$ ipython --no-banner

In [1]: import numpy as np

In [2]: from numpy import linalg as LA

In [3]: np.set_printoptions(suppress=True, linewidth=120)

In [4]: m1 = np.load("m.npy")

In [5]: m1.round(3)
Out[5]: 
array([[ 0.5  ,  0.   ,  0.   ,  0.866],
       [ 0.   ,  1.   ,  0.   ,  0.   ],
       [ 0.   ,  0.   ,  1.   ,  0.   ],
       [-0.866,  0.   ,  0.   ,  0.5  ]])

In [6]: W1 = np.array([[0, -3], [-1, 3], [1, 3], [1, 0]])

In [7]: c = np.array([0, 0])

In [8]: hid = np.maximum(m1 @ W1 + c, 0)

In [9]: LA.matrix_rank(hid)
Out[9]: np.int64(2)

In [10]: print((hid > 0).mean(axis=0))
[0.75 0.75]

In [11]: print((hid > 0).astype(int))
[[1 0]
 [0 1]
 [1 1]
 [1 1]]

In [12]: C = np.array([[-1, 2], [-5, 3]])

In [13]: (hid @ C).round(6).argmax(axis=1)
Out[13]: array([1, 1, 1, 1])

In [14]: W1 @ C
Out[14]: 
array([[ 15,  -9],
       [-14,   7],
       [-16,  11],
       [ -1,   2]])

In [15]: W0 = np.load("out19.npy")

In [16]: W0
Out[16]: 
array([[ 5,  6,  6],
       [-1,  6,  2],
       [ 2,  3,  3],
       [ 0,  0,  0],
       [-1,  6,  2],
       [ 5,  6,  6],
       [ 0,  0,  0],
       [ 2,  3,  3],
       [ 5,  6,  6],
       [ 0,  0,  0],
       [ 0,  0,  0],
       [ 0,  0,  0],
       [-1,  6,  2],
       [ 0,  6,  2],
       [-3,  3, -1],
       [ 2,  3,  3],
       [ 0,  0,  0],
       [ 0,  0,  0],
       [ 0,  0,  0],
       [-1,  6,  2]])

In [17]: round(LA.norm(W0, 2), 3)
Out[17]: np.float64(22.061)

In [18]: round(float(LA.norm(W0[4] - W0[15])), 3)
Out[18]: 4.359

In [19]: round(float(LA.norm(W0, 1)), 3), np.round(LA.norm(W0, np.inf), 3)
Out[19]: (60.0, np.float64(17.0))

In [20]: np.round(LA.norm(W0) ** 2 / LA.norm(W0, 2) ** 2, 3)
Out[20]: np.float64(1.192)

In [21]: print(np.round(LA.norm(W0, axis=1), 3))
[9.849 6.403 4.69  0.    6.403 9.849 0.    4.69  9.849 0.    0.    0.    6.403 6.325 4.359 4.69  0.    0.    0.
 6.403]

In [22]: np.round(LA.norm(W0[4], 1), 3), round(LA.norm(W0[4], np.inf), 3)
Out[22]: (np.float64(9.0), np.float64(6.0))

In [23]: proj = W0 @ LA.solve(W0.T @ W0, W0.T)

In [24]: np.round(proj @ W0[:, 0], 3) + 0
Out[24]: array([ 5., -1.,  2.,  0., -1.,  5.,  0.,  2.,  5.,  0.,  0.,  0., -1.,  0., -3.,  2.,  0.,  0.,  0., -1.])

In [25]: F = -2 * np.eye(2) + np.eye(2, k=1)

In [26]: F
Out[26]: 
array([[-2.,  1.],
       [ 0., -2.]])

In [27]: rng = np.random.default_rng(363778)

In [28]: labels = rng.permutation(2)

In [29]: print(labels)
[0 1]

In [30]: Y = F[labels][:, labels]

In [31]: round(LA.det(Y), 3), round(LA.det(F[labels]), 3)
Out[31]: (np.float64(4.0), np.float64(4.0))

In [32]: np.diag(Y)
Out[32]: array([-2., -2.])

In [33]: Y
Out[33]: 
array([[-2.,  1.],
       [ 0., -2.]])

In [34]: A = np.load("w.npy")

In [35]: print(A)
[[0 1 1]
 [1 0 1]
 [1 1 0]]

In [36]: w, V = LA.eigh(A)

In [37]: vec = np.array([2, 2, 0])

In [38]: (np.sign(V[:, -1].round(6)) == np.sign(V[0, -1].round(6))).astype(int)
Out[38]: array([1, 1, 1])

In [39]: np.abs(A).sum(axis=1).max(), round(float(np.abs(w).max()), 3)
Out[39]: (np.int64(2), 2.0)

In [40]: print(vec @ A @ vec)
8

In [41]: [round(float(LA.det(A[:i, :i])), 2) + 0 for i in range(1, 4)]
Out[41]: [0.0, -1.0, 2.0]

In [42]: print(round(LA.eigvalsh(A).min(), 3))
-1.0

In [43]: w, V = LA.eigh(A)

In [44]: print(w.sum(), np.trace(A))
0.0 0

In [45]: np.round(np.abs(V[:, -1]), 3)
Out[45]: array([0.577, 0.577, 0.577])

In [46]: (w > 1e-8).sum(), (w < -1e-8).sum()
Out[46]: (np.int64(1), np.int64(2))

In [47]: np.round(V.T @ V, 3) + 0
Out[47]: 
array([[1., 0., 0.],
       [0., 1., 0.],
       [0., 0., 1.]])

In [48]: np.round(LA.svd(A, compute_uv=False), 3)
Out[48]: array([2., 1., 1.])

In [49]: print(np.round(LA.eigvalsh(A @ A), 3))
[1. 1. 4.]

In [50]: labels = rng.permutation(3)

In [51]: Y = A[:, labels] * rng.choice([-1, 1], 3)

In [52]: print(Y)
[[ 1  0 -1]
 [ 1  1  0]
 [ 0  1 -1]]

In [53]: Uu, _, Vh = LA.svd(A.T @ Y)

In [54]: print(np.round(Uu @ Vh, 3) + 0)
[[ 0.  1.  0.]
 [ 0.  0. -1.]
 [ 1.  0.  0.]]

In [55]: print(labels)
[2 0 1]

In [56]: E = np.load("case16.npy")

In [57]: E
Out[57]: 
array([[-2, -1,  0],
       [ 1,  2,  3],
       [ 4,  5,  6]])

In [58]: r = LA.matrix_rank(E)

In [59]: r
Out[59]: np.int64(2)

In [60]: N = LA.svd(E)[2][r:].T

In [61]: print(LA.matrix_rank(E.T @ E), LA.matrix_rank(E @ E.T))
2 2

In [62]: round(float(LA.det(A)), 3)
Out[62]: 2.0

In [63]: (A - A.T) / 2
Out[63]: 
array([[0., 0., 0.],
       [0., 0., 0.],
       [0., 0., 0.]])

In [64]: LA.determinant(A)
---------------------------------------------------------------------------
AttributeError                            Traceback (most recent call last)
Cell In[64], line 1
----> 1 LA.determinant(A)

AttributeError: module 'numpy.linalg' has no attribute 'determinant'

In [65]: np.allclose(A, A.T)
Out[65]: True

In [66]: print((A + A.T) / 2)
[[0. 1. 1.]
 [1. 0. 1.]
 [1. 1. 0.]]

In [67]: print(round(float(np.abs(LA.eigvals(A)).max()), 3))
2.0

In [68]: A.inv()
---------------------------------------------------------------------------
AttributeError                            Traceback (most recent call last)
Cell In[68], line 1
----> 1 A.inv()

AttributeError: 'numpy.ndarray' object has no attribute 'inv'

In [69]: Uu, s, Vh = LA.svd(E)

In [70]: print(np.argmax(s[:-1] / (s[1:] + 1e-6)) + 1)
2

In [71]: s.round(3) + 0
Out[71]: array([9.618, 1.872, 0.   ])

In [72]: Y = Uu[:, :2] @ np.diag(s[:2]) @ Vh[:2]

In [73]: Y.round(3) + 0
Out[73]: 
array([[-2., -1.,  0.],
       [ 1.,  2.,  3.],
       [ 4.,  5.,  6.]])

In [74]: np.round(LA.norm(E - Y) / LA.norm(E), 3)
Out[74]: np.float64(0.0)

In [75]: LA.matrix_rank(E, rtol=0.05)
Out[75]: np.int64(2)

In [76]: round(LA.norm(E - Y, 2), 3), round(float(s[2]), 3)
Out[76]: (np.float64(0.0), 0.0)

In [77]: f = np.array([2, 3, 0])

In [78]: np.array([np.convolve(row, f, "same") for row in E])
Out[78]: 
array([[-8, -3,  0],
       [ 7, 12,  9],
       [22, 27, 18]])

In [79]: np.cross(E[2, :3], E[1, :3])
Out[79]: array([ 3, -6,  3])

In [80]: np.polyval(f, E[2])
Out[80]: array([44, 65, 90])

In [81]: M = np.load("run14.npy")

In [82]: M.round(3)
Out[82]: 
array([[-8.221, -5.578,  1.143],
       [-1.941,  9.663, -1.691],
       [ 6.757,  7.235, -1.413],
       [ 7.411,  6.585, -1.308],
       [ 9.727,  2.246, -0.575],
       [-9.993,  0.363,  0.114],
       [ 8.947, -4.422,  0.63 ],
       [ 6.717, -7.313,  1.186],
       [ 5.167,  8.412, -1.594],
       [ 3.765, -9.131,  1.563],
       [-2.013,  9.649, -1.687],
       [-9.613,  2.737, -0.317],
       [ 9.879, -1.545,  0.099],
       [-9.225, -3.769,  0.838],
       [ 9.259, -3.745,  0.503],
       [ 6.23 , -7.719,  1.267],
       [-9.846,  1.744, -0.136],
       [ 2.495, -9.541,  1.659],
       [ 0.294,  9.839, -1.762],
       [-9.049, -4.16 ,  0.904],
       [ 9.721, -2.333,  0.243],
       [-5.573,  8.19 , -1.363],
       [-9.153, -3.933,  0.866],
       [-7.805,  6.177, -0.964]])

In [83]: # looks like rank 2

In [84]: r = LA.matrix_rank(M)

In [85]: print(r)
2

In [86]: N = LA.svd(M)[2][r:].T

In [87]: print(np.round(N[:, 0] / N[np.abs(N[:, 0]).round(6).argmax(), 0], 3))
[0.018 0.179 1.   ]

In [88]: LA.matrix_rank(M.T @ M), LA.matrix_rank(M @ M.T)
Out[88]: (np.int64(2), np.int64(2))

In [89]: np.round(LA.norm(M, "nuc"), 3)
Out[89]: np.float64(68.964)

In [90]: print(np.round(LA.norm(M) ** 2 / LA.norm(M, 2) ** 2, 3))
1.68

In [91]: np.round(LA.norm(M, axis=1), 3)
Out[91]: 
array([10., 10., 10., 10., 10., 10., 10., 10., 10., 10., 10., 10., 10., 10., 10., 10., 10., 10., 10., 10., 10., 10.,
       10., 10.])

In [92]: np.round(LA.norm(M, 2), 3)
Out[92]: np.float64(37.798)

In [93]: round(LA.norm(M[23] - M[0]), 3)
Out[93]: np.float64(11.949)

In [94]: round(float(M[23] @ M[0]), 3)
Out[94]: 28.607

In [95]: mat = np.array([[1, 0, 0], [3, 1, 0], [5, 4, 1]])

In [96]: Y = W0[0, 0] * W0[1:] - np.outer(W0[1:, 0], W0[0])

In [97]: Y
Out[97]: 
array([[ 0, 36, 16],
       [ 0,  3,  3],
       [ 0,  0,  0],
       [ 0, 36, 16],
       [ 0,  0,  0],
       [ 0,  0,  0],
       [ 0,  3,  3],
       [ 0,  0,  0],
       [ 0,  0,  0],
       [ 0,  0,  0],
       [ 0,  0,  0],
       [ 0, 36, 16],
       [ 0, 30, 10],
       [ 0, 33, 13],
       [ 0,  3,  3],
       [ 0,  0,  0],
       [ 0,  0,  0],
       [ 0,  0,  0],
       [ 0, 36, 16]])

In [98]: W0[:, 0] / W0[0, 0]
Out[98]: 
array([ 1. , -0.2,  0.4,  0. , -0.2,  1. ,  0. ,  0.4,  1. ,  0. ,  0. ,  0. , -0.2,  0. , -0.6,  0.4,  0. ,  0. ,
        0. , -0.2])

In [99]: np.allclose(Y[:-1].T @ LA.lstsq(Y[:-1].T, Y[-1])[0], Y[-1])
Out[99]: True

In [100]: print(LA.lstsq(Y[:-1].T, Y[-1])[2])
2

In [101]: np.round(Y @ LA.pinv(Y) @ Y, 3)
Out[101]: 
array([[ 0., 36., 16.],
       [ 0.,  3.,  3.],
       [ 0.,  0.,  0.],
       [ 0., 36., 16.],
       [ 0.,  0.,  0.],
       [ 0.,  0.,  0.],
       [ 0.,  3.,  3.],
       [ 0.,  0.,  0.],
       [ 0.,  0.,  0.],
       [ 0.,  0.,  0.],
       [ 0.,  0.,  0.],
       [ 0., 36., 16.],
       [ 0., 30., 10.],
       [ 0., 33., 13.],
       [ 0.,  3.,  3.],
       [ 0.,  0.,  0.],
       [ 0.,  0.,  0.],
       [ 0.,  0.,  0.],
       [ 0., 36., 16.]])

In [102]: data = np.loadtxt("mat.csv", delimiter=",")

In [103]: data
Out[103]: 
array([[1.   , 0.7  , 0.49 , 0.343],
       [0.7  , 1.   , 0.7  , 0.49 ],
       [0.49 , 0.7  , 1.   , 0.7  ],
       [0.343, 0.49 , 0.7  , 1.   ]])

In [104]: vec = np.ones(4)

In [105]: for _ in range(3):
     ...:     vec = data @ vec
     ...:     vec /= LA.norm(vec)
     ...:     print(round(vec @ data @ vec, 3))
     ...: 
2.725
2.725
2.725

In [106]: round(float(LA.eigvalsh(data)[-1]), 3)
Out[106]: 2.725

In [107]: print(vec.round(3))
[0.461 0.536 0.536 0.461]

In [108]: low = LA.cholesky(data)

In [109]: low.round(3)
Out[109]: 
array([[1.   , 0.   , 0.   , 0.   ],
       [0.7  , 0.714, 0.   , 0.   ],
       [0.49 , 0.5  , 0.714, 0.   ],
       [0.343, 0.35 , 0.5  , 0.714]])

In [110]: round(np.prod(np.diag(low)) ** 2, 3), round(float(LA.det(data)), 3)
Out[110]: (np.float64(0.133), 0.133)

In [111]: data / np.sqrt(np.outer(np.diag(data), np.diag(data)))
Out[111]: 
array([[1.   , 0.7  , 0.49 , 0.343],
       [0.7  , 1.   , 0.7  , 0.49 ],
       [0.49 , 0.7  , 1.   , 0.7  ],
       [0.343, 0.49 , 0.7  , 1.   ]])

In [112]: print(LA.eigvalsh(data).min() > 0)
True

In [113]: np.round(np.diag(low) ** 2, 3)
Out[113]: array([1.  , 0.51, 0.51, 0.51])

In [114]: np.round(low @ low.T, 3)
Out[114]: 
array([[1.   , 0.7  , 0.49 , 0.343],
       [0.7  , 1.   , 0.7  , 0.49 ],
       [0.49 , 0.7  , 1.   , 0.7  ],
       [0.343, 0.49 , 0.7  , 1.   ]])
